$ ipython --no-banner

In [1]: import numpy as np

In [2]: np.set_printoptions(precision=2, suppress=True, linewidth=120)

In [3]: rnd = lambda a: np.round(a, 2) + 0

In [4]: A = np.array([[0, 0, 1, 0, 0, 1, 0, 1],
   ...:     [0, 0, 0, 0, 0, 0, 0, 0],
   ...:     [1, 0, 0, 0, 0, 1, 0, 1],
   ...:     [0, 0, 0, 0, 0, 0, 0, 1],
   ...:     [0, 0, 0, 0, 0, 0, 0, 0],
   ...:     [1, 0, 1, 0, 0, 0, 0, 0],
   ...:     [0, 0, 0, 0, 0, 0, 0, 0],
   ...:     [1, 0, 1, 1, 0, 0, 0, 0]])

In [5]: # rows 1 and 4 are equal

In [6]: rk = np.linalg.matrix_rank(A)

In [7]: rk
Out[7]: np.int64(5)

In [8]: null = np.linalg.svd(A)[2][rk:].T

In [9]: rnd(null @ null.T)
Out[9]: 
array([[0., 0., 0., 0., 0., 0., 0., 0.],
       [0., 1., 0., 0., 0., 0., 0., 0.],
       [0., 0., 0., 0., 0., 0., 0., 0.],
       [0., 0., 0., 0., 0., 0., 0., 0.],
       [0., 0., 0., 0., 1., 0., 0., 0.],
       [0., 0., 0., 0., 0., 0., 0., 0.],
       [0., 0., 0., 0., 0., 0., 1., 0.],
       [0., 0., 0., 0., 0., 0., 0., 0.]])

In [10]: [int(np.linalg.matrix_rank(np.delete(A, i, axis=0))) for i in range(8)]
Out[10]: [4, 5, 4, 4, 5, 4, 5, 4]

In [11]: left, sv, vt = np.linalg.svd(A)

In [12]: rnd(sv)
Out[12]: array([2.64, 1.78, 1.  , 0.72, 0.59, 0.  , 0.  , 0.  ])

In [13]: Y = left[:, :5] @ np.diag(sv[:5]) @ vt[:5]

In [14]: rnd(Y)
Out[14]: 
array([[0., 0., 1., 0., 0., 1., 0., 1.],
       [0., 0., 0., 0., 0., 0., 0., 0.],
       [1., 0., 0., 0., 0., 1., 0., 1.],
       [0., 0., 0., 0., 0., 0., 0., 1.],
       [0., 0., 0., 0., 0., 0., 0., 0.],
       [1., 0., 1., 0., 0., 0., 0., 0.],
       [0., 0., 0., 0., 0., 0., 0., 0.],
       [1., 0., 1., 1., 0., 0., 0., 0.]])

In [15]: np.linalg.matrix_rank(A, rtol=0.05)
Out[15]: np.int64(5)

In [16]: data = np.array([[0, 0, 0, 0, 0, 0, 0, 0],
    ...:     [5, -7, 0, 0, -2, 0, 9, 0],
    ...:     [0, 0, 7, -2, 0, 0, 0, 9],
    ...:     [-1, 0, 0, 0, 0, 0, 0, 3],
    ...:     [0, 0, 0, 0, 0, 0, 8, -4]])

In [17]: # rows and columns are dependent

In [18]: rk = np.linalg.matrix_rank(data)

In [19]: rk
Out[19]: np.int64(4)

In [20]: null = np.linalg.svd(data)[2][rk:].T

In [21]: [int(np.linalg.matrix_rank(data[:, :j + 1])) for j in range(8)]
Out[21]: [1, 2, 3, 3, 3, 3, 4, 4]

In [22]: np.allclose(data @ null, 0)
Out[22]: True

In [23]: [int(np.linalg.matrix_rank(np.delete(data, i, axis=0))) for i in range(5)]
Out[23]: [4, 3, 3, 3, 3]

In [24]: [int(np.linalg.matrix_rank(data[:i])) for i in range(1, len(data) + 1)]
Out[24]: [0, 1, 2, 3, 4]

In [25]: rnd(data @ null)
Out[25]: 
array([[0., 0., 0., 0.],
       [0., 0., 0., 0.],
       [0., 0., 0., 0.],
       [0., 0., 0., 0.],
       [0., 0., 0., 0.]])

In [26]: null.shape
Out[26]: (8, 4)

In [27]: def softmax(z):
    ...:     e = np.exp(z - z.max(axis=-1, keepdims=True))
    ...:     return e / e.sum(axis=-1, keepdims=True)
    ...: 

In [28]: rnd(softmax(10 * A[7]))
Out[28]: array([0.33, 0.  , 0.33, 0.33, 0.  , 0.  , 0.  , 0.  ])

In [29]: rnd(softmax(A).sum(axis=1))
Out[29]: array([1., 1., 1., 1., 1., 1., 1., 1.])

In [30]: rnd(softmax(A[7] + 3))
Out[30]: array([0.21, 0.08, 0.21, 0.21, 0.08, 0.08, 0.08, 0.08])

In [31]: scores = A @ A.T / np.sqrt(8)

In [32]: softmax(scores).round(6).argmax(axis=1)
Out[32]: array([0, 0, 2, 0, 0, 5, 0, 7])

In [33]: rnd(softmax(scores))
Out[33]: 
array([[0.24, 0.08, 0.17, 0.12, 0.08, 0.12, 0.08, 0.12],
       [0.12, 0.12, 0.12, 0.12, 0.12, 0.12, 0.12, 0.12],
       [0.17, 0.08, 0.24, 0.12, 0.08, 0.12, 0.08, 0.12],
       [0.15, 0.11, 0.15, 0.15, 0.11, 0.11, 0.11, 0.11],
       [0.12, 0.12, 0.12, 0.12, 0.12, 0.12, 0.12, 0.12],
       [0.13, 0.09, 0.13, 0.09, 0.09, 0.19, 0.09, 0.19],
       [0.12, 0.12, 0.12, 0.12, 0.12, 0.12, 0.12, 0.12],
       [0.12, 0.09, 0.12, 0.09, 0.09, 0.17, 0.09, 0.25]])

In [34]: W = np.array([[2, 1, 1, 2, 3],
    ...:     [0, 0, 1, 1, 3],
    ...:     [3, 0, 0, 0, 2],
    ...:     [3, 0, 2, 3, 1],
    ...:     [3, 0, 1, 3, 2],
    ...:     [0, 1, 3, 0, 3],
    ...:     [3, 1, 2, 3, 1],
    ...:     [0, 0, 2, 2, 3]])

In [35]: beta = np.array([5, -3, -2, -4, -8])

In [36]: H = np.maximum(data @ W + beta, 0)

In [37]: H
Out[37]: 
array([[ 5,  0,  0,  0,  0],
       [36, 11, 12, 20,  0],
       [20,  0, 12,  8, 31],
       [ 3,  0,  3,  0,  0],
       [29,  5,  6, 12,  0]])

In [38]: np.linalg.matrix_rank(H)
Out[38]: np.int64(5)

In [39]: (H > 0).mean(axis=0)
Out[39]: array([1. , 0.4, 0.8, 0.6, 0.2])

In [40]: basis = np.array([[7, 4], [3, 1], [4, 0], [4, 4], [2, 7]])

In [41]: (H @ basis).round(6).argmax(axis=1)
Out[41]: array([0, 0, 1, 0, 0])
